$ python -q
>>> import numpy as np
>>> from numpy import linalg as LA
>>> np.set_printoptions(precision=2, suppress=True, linewidth=200)
>>> def tidy(a):
...     return np.round(a, 2) + 0
... 
>>> J = np.load("sample14.npy")
>>> print(J)
[[ 2.02 -1.    2.    2.   -3.    1.  ]
 [-1.    1.02  3.    3.   -3.    3.  ]
 [-1.   -3.    2.02 -2.   -1.   -1.  ]
 [ 2.    2.    1.    3.02  0.   -2.  ]
 [ 0.    3.    3.   -3.   -0.98  1.  ]
 [ 2.   -1.    2.    2.   -3.    1.02]]
>>> Uu, sigma, Vt = LA.svd(J)
>>> print(tidy(sigma))
[8.71 5.85 5.13 3.73 2.23 0.  ]
>>> print(np.argmax(sigma[:-1] / (sigma[1:] + 1e-6)) + 1)
5
>>> M2 = Uu[:, :5] @ np.diag(sigma[:5]) @ Vt[:5]
>>> print(tidy(M2))
[[ 2.02 -1.    2.    2.   -3.    1.  ]
 [-1.    1.02  3.    3.   -3.    3.  ]
 [-1.   -3.    2.02 -2.   -1.   -1.  ]
 [ 2.    2.    1.    3.02  0.   -2.  ]
 [ 0.    3.    3.   -3.   -0.98  1.  ]
 [ 2.   -1.    2.    2.   -3.    1.02]]
>>> print(tidy(np.abs(J - M2).max()))
0.0
>>> print(tidy(LA.norm(J - M2, 2)), tidy(sigma[5]))
0.0 0.0
>>> print(LA.matrix_rank(J, rtol=0.05))
5
>>> print(tidy(np.trace(LA.pinv(M2) @ M2)))
5.0
>>> print(np.abs(np.diag(LA.qr(M2)[1])) > 1e-9)
[ True  True  True  True  True False]
>>> print(np.allclose(M2[:-1].T @ LA.lstsq(M2[:-1].T, M2[-1])[0], M2[-1]))
True
>>> mat = np.load("block0.npy")
>>> print(mat)
[[ 3 -3  5 -1 -3  2 -5  4  3 -3  2 -5  0]
 [ 0  1  3  2  0  2  3 -1 -3  5  4 -5  3]
 [ 0  0 -2  0  1 -3 -1  1  0 -1  1  1  2]
 [ 0  0  0  1  4 -5  5  2  0 -1  2  5 -3]
 [ 0  0  0  0 -2  1  0  1 -2  4  1  4  2]
 [ 0  0  0  0  0  1  0  3  4  0  3  4 -4]
 [ 0  0  0  0  0  0 -2 -2 -1 -2 -1  3 -2]
 [ 0  0  0  0  0  0  0  2 -3 -1 -1 -4 -4]
 [ 0  0  0  0  0  0  0  0  5 -4  2  1 -2]
 [ 0  0  0  0  0  0  0  0  0  5  5 -1 -5]
 [ 0  0  0  0  0  0  0  0  0  0 -5 -4 -5]
 [ 0  0  0  0  0  0  0  0  0  0  0  1  5]
 [ 0  0  0  0  0  0  0  0  0  0  0  0 -4]]
>>> print(tidy(LA.det(mat)))
-24000.0
>>> print(np.trace(mat))
4
>>> Uu, sigma, Vt = LA.svd(mat)
>>> print(tidy(sigma))
[14.66 13.86 12.   11.17  7.63  5.73  4.41  4.    2.75  1.14  0.92  0.07  0.01]
>>> M2 = Uu[:, :12] @ np.diag(sigma[:12]) @ Vt[:12]
>>> print(LA.matrix_rank(M2))
12
>>> blk = np.stack([mat, -3 * mat, mat[::-1]])
>>> print((blk @ mat.T).shape)
(3, 13, 13)
>>> print(LA.matrix_rank(blk.reshape(3, -1)))
2
>>> print(tidy(LA.norm(blk, axis=(1, 2))))
[28.5  85.49 28.5 ]
>>> print(LA.matrix_rank(blk))
[13 13 13]
>>> print(np.einsum("bij,cij->bc", blk, blk))
[[  812 -2436   -27]
 [-2436  7308    81]
 [  -27    81   812]]
>>> M2 = np.array([[9, -1, -6],
...     [-5, -9, -9],
...     [-6, -4, -8],
...     [9, -5, 0],
...     [6, 6, -7],
...     [5, -3, -4],
...     [-1, -4, 4],
...     [-3, -9, -2],
...     [5, 6, -2],
...     [5, 4, -7],
...     [5, 0, -7],
...     [2, 7, -5],
...     [4, -8, 4]])
>>> Z = np.array([[1, 3, -5, 2, -2], [-4, -3, 3, 2, 0], [-4, 3, 5, 4, 4]])
>>> K = M2 @ Z
>>> print(K)
[[ 37  12 -78  -8 -42]
 [ 67 -15 -47 -64 -26]
 [ 42 -30 -22 -52 -20]
 [ 29  42 -60   8 -18]
 [ 10 -21 -47  -4 -40]
 [ 33  12 -54 -12 -26]
 [ -1  21  13   6  18]
 [ 41  12 -22 -32  -2]
 [-11  -9 -17  14 -18]
 [ 17 -18 -48 -10 -38]
 [ 33  -6 -60 -18 -38]
 [ -6 -30 -14  -2 -24]
 [ 20  48 -24   8   8]]
>>> Xs = K - K.mean(axis=0)
>>> vecs = LA.svd(Xs)[2][:3]
>>> M2 = Xs - Xs @ vecs.T @ vecs
>>> print(tidy(M2.std(axis=0)))
[0. 0. 0. 0. 0.]
>>> print(tidy(LA.norm(M2) / LA.norm(Xs)))
0.0
>>> print(LA.norm(M2, axis=1).round(6).argmax())
0
>>> print(tidy(np.diag(vecs.T @ vecs)))
[0.52 0.78 0.69 0.6  0.41]
>>> D = LA.norm(K[:, None] - K[None], axis=-1)
>>> print(tidy(D[0]))
[  0.    77.34  85.7   46.04  52.91  29.39 116.63  72.99  86.75  47.12  27.93  89.83  85.19]
>>> print(tidy(D[:5, :5]))
[[  0.    77.34  85.7   46.04  52.91]
 [ 77.34   0.    40.68 100.55  84.15]
 [ 85.7   40.68   0.   101.99  66.59]
 [ 46.04 100.55 101.99   0.    71.6 ]
 [ 52.91  84.15  66.59  71.6    0.  ]]
>>> M2 = K / np.sqrt((K ** 2).mean(axis=1, keepdims=True))
>>> print(tidy(M2[2]))
[ 1.19 -0.85 -0.62 -1.47 -0.57]
>>> print(LA.matrix_rank(K - K.mean(axis=1, keepdims=True)))
3
>>> print(tidy(LA.norm(M2, axis=1)))
[2.24 2.24 2.24 2.24 2.24 2.24 2.24 2.24 2.24 2.24 2.24 2.24 2.24]
>>> Uu, sigma, Vt = LA.svd(K)
>>> print(np.argmax(sigma[:-1] / (sigma[1:] + 1e-6)) + 1)
3
>>> M2 = Uu[:, :3] @ np.diag(sigma[:3]) @ Vt[:3]
>>> print(tidy(LA.norm(K - M2) / LA.norm(K)))
0.0
>>> print(tidy(LA.norm(K - M2, 2)), tidy(sigma[3]))
0.0 0.0
>>> print(tidy(np.abs(K - M2).max()))
0.0
>>> arr = np.loadtxt("out12.csv", delimiter=",")
>>> print(arr)
[[2. 3. 0. 0. 0. 0. 0. 0. 0. 0. 0. 0.]
 [3. 1. 3. 0. 0. 0. 0. 0. 0. 0. 0. 0.]
 [0. 3. 1. 3. 0. 0. 0. 0. 0. 0. 0. 0.]
 [0. 0. 3. 2. 3. 0. 0. 0. 0. 0. 0. 0.]
 [0. 0. 0. 3. 2. 3. 0. 0. 0. 0. 0. 0.]
 [0. 0. 0. 0. 3. 2. 3. 0. 0. 0. 0. 0.]
 [0. 0. 0. 0. 0. 3. 2. 3. 0. 0. 0. 0.]
 [0. 0. 0. 0. 0. 0. 3. 3. 3. 0. 0. 0.]
 [0. 0. 0. 0. 0. 0. 0. 3. 3. 3. 0. 0.]
 [0. 0. 0. 0. 0. 0. 0. 0. 3. 3. 3. 0.]
 [0. 0. 0. 0. 0. 0. 0. 0. 0. 3. 0. 3.]
 [0. 0. 0. 0. 0. 0. 0. 0. 0. 0. 3. 1.]]
>>> x = np.array([1, 1, 3, 0, 2, 2, 3, 0, 2, 3, 2, 0])
>>> y = arr @ x
>>> print(y)
[ 5. 13.  6. 15. 10. 19. 12. 15. 15. 21.  9.  6.]
>>> print(tidy(LA.solve(arr, -3 * y)))
[-3. -3. -9.  0. -6. -6. -9.  0. -6. -9. -6.  0.]
>>> print(tidy(LA.solve(arr, arr[:, 10])))
[0. 0. 0. 0. 0. 0. 0. 0. 0. 0. 1. 0.]
>>> print(tidy(LA.solve(arr, y)))
[1. 1. 3. 0. 2. 2. 3. 0. 2. 3. 2. 0.]
>>> print(tidy(LA.solve(arr.T, arr[7])))
[0. 0. 0. 0. 0. 0. 0. 1. 0. 0. 0. 0.]
>>> print(tidy(LA.solve(arr, y + arr[:, 9])))
[1. 1. 3. 0. 2. 2. 3. 0. 2. 4. 2. 0.]
